>>> import numpy as np
>>> np.set_printoptions(suppress=True, linewidth=200)
>>> def tidy(a):
...     return np.round(a, 3) + 0
... 
>>> K, _ = np.linalg.qr(np.array([[-0.3, 1.0, -0.6, 1.0],
...     [0.9, -1.1, 0.1, 0.6],
...     [0.2, -0.2, -0.8, 0.9],
...     [-1.2, 0.1, -0.1, 0.4]]))
>>> tidy(K)
array([[-0.194,  0.697, -0.345, -0.598],
       [ 0.583, -0.47 , -0.166, -0.641],
       [ 0.13 , -0.067, -0.904,  0.402],
       [-0.778, -0.538, -0.189, -0.264]])
>>> vec = np.array([2, 2, 1, 1])
>>> rhs = K @ vec
>>> c, lr = np.zeros(4), 1 / np.linalg.norm(K, 2) ** 2
>>> for i in range(3):
...     c -= lr * K.T @ (K @ c - rhs)
...     if i % 1 == 0: print(i, round(np.linalg.norm(K @ c - rhs), 3))
... 
0 0.0
1 0.0
2 0.0
>>> tidy(c)
array([2., 2., 1., 1.])
>>> tidy(np.linalg.cond(K))
np.float64(1.0)
>>> W0 = np.load("layer4.npy")
>>> tidy(W0)
array([[ 0.167, -0.5  , -0.833, -0.167],
       [-0.5  ,  0.7  , -0.5  , -0.1  ],
       [-0.833, -0.5  ,  0.167, -0.167],
       [-0.167, -0.1  , -0.167,  0.967]])
>>> rng = np.random.default_rng(86919)
>>> idx = rng.permutation(4)
>>> B = W0[:, idx] * rng.choice([-1, 1], 4)
>>> tidy(B)
array([[ 0.5  ,  0.167, -0.167, -0.833],
       [-0.7  , -0.5  , -0.1  , -0.5  ],
       [ 0.5  , -0.833, -0.167,  0.167],
       [ 0.1  , -0.167,  0.967, -0.167]])
>>> Uu, _, VT = np.linalg.svd(W0.T @ B)
>>> idx
array([1, 0, 3, 2])
>>> tidy(np.linalg.lstsq(W0, B)[0])
array([[ 0.,  1.,  0.,  0.],
       [-1.,  0.,  0.,  0.],
       [ 0.,  0.,  0.,  1.],
       [ 0.,  0.,  1.,  0.]])
>>> tidy(np.diff(B, axis=0))
array([[-1.2  , -0.667,  0.067,  0.333],
       [ 1.2  , -0.333, -0.067,  0.667],
       [-0.4  ,  0.667,  1.133, -0.333]])
>>> np.unravel_index(np.abs(B).argmax(), B.shape)
(np.int64(3), np.int64(2))
>>> B.shape
(4, 4)
>>> tidy(np.linalg.norm(B))
np.float64(2.0)
>>> tidy(B.sum(axis=0))
array([ 0.4  , -1.333,  0.533, -1.333])
>>> tidy(np.linalg.svd(B, compute_uv=False))
array([1., 1., 1., 1.])
>>> B[:, 4]
Traceback (most recent call last):
  File "<python-input-26>", line 1, in <module>
    B[:, 4]
    ~^^^^^^
IndexError: index 4 is out of bounds for axis 1 with size 4
>>> np.count_nonzero(B)
np.int64(16)
>>> tidy(B - B[0])
array([[ 0.   ,  0.   ,  0.   ,  0.   ],
       [-1.2  , -0.667,  0.067,  0.333],
       [ 0.   , -1.   ,  0.   ,  1.   ],
       [-0.4  , -0.333,  1.133,  0.667]])
>>> tidy(B.sum(axis=1))
array([-0.333, -1.8  , -0.333,  0.733])
>>> np.zeros(4, 4)
Traceback (most recent call last):
  File "<python-input-30>", line 1, in <module>
    np.zeros(4, 4)
    ~~~~~~~~^^^^^^
TypeError: Cannot interpret '4' as a data type
>>> tidy(np.abs(B).max())
np.float64(0.967)
>>> ev, vecs = np.linalg.eig(W0)
>>> tidy(ev)
array([ 1., -1.,  1.,  1.])
>>> tidy(np.sort(np.linalg.eigvals(W0.T)))
array([-1.,  1.,  1.,  1.])
>>> tidy(np.sort(np.linalg.eigvals(W0 @ W0)))
array([1., 1., 1., 1.])
>>> tidy(W0 @ vecs[:, 0] - ev[0] * vecs[:, 0])
array([0., 0., 0., 0.])
>>> Q, _ = np.linalg.qr(np.array([[0.3, -0.6, -0.2, 1.1, -0.6],
...     [-0.5, -0.3, -1.1, 2.0, 0.9],
...     [-1.6, 1.5, 0.5, -0.3, 1.4],
...     [-0.2, 0.0, -0.5, -0.1, -0.8],
...     [-0.5, -0.8, 1.8, -0.5, -1.8]]))
>>> M = -1 * Q
>>> tidy(M)
array([[ 0.168,  0.286,  0.139, -0.571, -0.738],
       [-0.28 ,  0.432,  0.764, -0.145,  0.361],
       [-0.896, -0.337, -0.081, -0.195, -0.199],
       [-0.112,  0.089,  0.308,  0.775, -0.533],
       [-0.28 ,  0.781, -0.543,  0.117,  0.046]])
>>> vec = np.array([0, -1, -2, -2, -2])
>>> tidy(np.sort(np.abs(np.degrees(np.angle(np.linalg.eigvals(M))))))
array([ 13.026,  13.026,  78.735,  78.735, 180.   ])
>>> tidy(np.abs(np.linalg.eigvals(M)))
array([1., 1., 1., 1., 1.])
>>> tidy(np.linalg.svd(M, compute_uv=False))
array([1., 1., 1., 1., 1.])
>>> tidy(M.T @ M)
array([[1., 0., 0., 0., 0.],
       [0., 1., 0., 0., 0.],
       [0., 0., 1., 0., 0.],
       [0., 0., 0., 1., 0.],
       [0., 0., 0., 0., 1.]])
>>> tidy(M @ M.T)
array([[1., 0., 0., 0., 0.],
       [0., 1., 0., 0., 0.],
       [0., 0., 1., 0., 0.],
       [0., 0., 0., 1., 0.],
       [0., 0., 0., 0., 1.]])
>>> Q, r_ = np.linalg.qr(M)
>>> Q.shape, r_.shape
((5, 5), (5, 5))
>>> tidy(abs(r_[0, 0])), tidy(np.linalg.norm(M[:, 0]))
(np.float64(1.0), np.float64(1.0))
>>> tidy(r_)
array([[-1.,  0.,  0.,  0.,  0.],
       [ 0., -1.,  0.,  0.,  0.],
       [ 0.,  0., -1.,  0.,  0.],
       [ 0.,  0.,  0., -1.,  0.],
       [ 0.,  0.,  0.,  0., -1.]])
>>> tidy(Q.T @ Q)
array([[1., 0., 0., 0., 0.],
       [0., 1., 0., 0., 0.],
       [0., 0., 1., 0., 0.],
       [0., 0., 0., 1., 0.],
       [0., 0., 0., 0., 1.]])
>>> np.trace(Q @ Q.T)
np.float64(5.0)
>>> tidy(Q @ r_)
array([[ 0.168,  0.286,  0.139, -0.571, -0.738],
       [-0.28 ,  0.432,  0.764, -0.145,  0.361],
       [-0.896, -0.337, -0.081, -0.195, -0.199],
       [-0.112,  0.089,  0.308,  0.775, -0.533],
       [-0.28 ,  0.781, -0.543,  0.117,  0.046]])
>>> tidy(np.abs(np.diag(r_)))
array([1., 1., 1., 1., 1.])
>>> arr = np.loadtxt("block7.csv", delimiter=",")
>>> arr
array([[4., 1.],
       [1., 4.]])
>>> ev, vecs = np.linalg.eig(arr)
>>> tidy(np.sort(np.linalg.eigvals(arr @ arr)))
array([ 9., 25.])
>>> tidy(np.sort(np.linalg.eigvals(arr.T)))
array([3., 5.])
>>> ev
array([5., 3.])
>>> arr @ vecs[:, 0] - ev[0] * vecs[:, 0]
array([0., 0.])
>>> tidy(np.sort(np.linalg.eigvals(np.linalg.inv(arr))))
array([0.2  , 0.333])
>>> f = np.array([-2, -3, -1])
>>> J = np.outer(rng.normal(size=11), f) + 0.02 * rng.normal(size=(11, 3))
>>> tidy(J)
array([[-3.635, -5.457, -1.835],
       [ 1.15 ,  1.748,  0.597],
       [-0.012, -0.052, -0.032],
       [ 3.663,  5.511,  1.837],
       [-2.425, -3.562, -1.185],
       [-0.424, -0.641, -0.212],
       [ 0.119,  0.162,  0.097],
       [-0.289, -0.439, -0.108],
       [ 0.606,  0.884,  0.274],
       [-0.673, -1.054, -0.321],
       [-0.493, -0.697, -0.25 ]])
>>> vec = np.array([0, 6, 7])
>>> rhs = J @ vec
>>> c, lr = np.zeros(3), 1 / np.linalg.norm(J, 2) ** 2
>>> for i in range(4):
...     c -= lr * J.T @ (J @ c - rhs)
...     if i % 1 == 0: print(i, round(np.linalg.norm(J @ c - rhs), 3))
... 
0 0.434
1 0.434
2 0.434
3 0.434
>>> tidy(c)
array([3.574, 5.354, 1.79 ])
>>> tidy(np.linalg.cond(J))
np.float64(180.179)
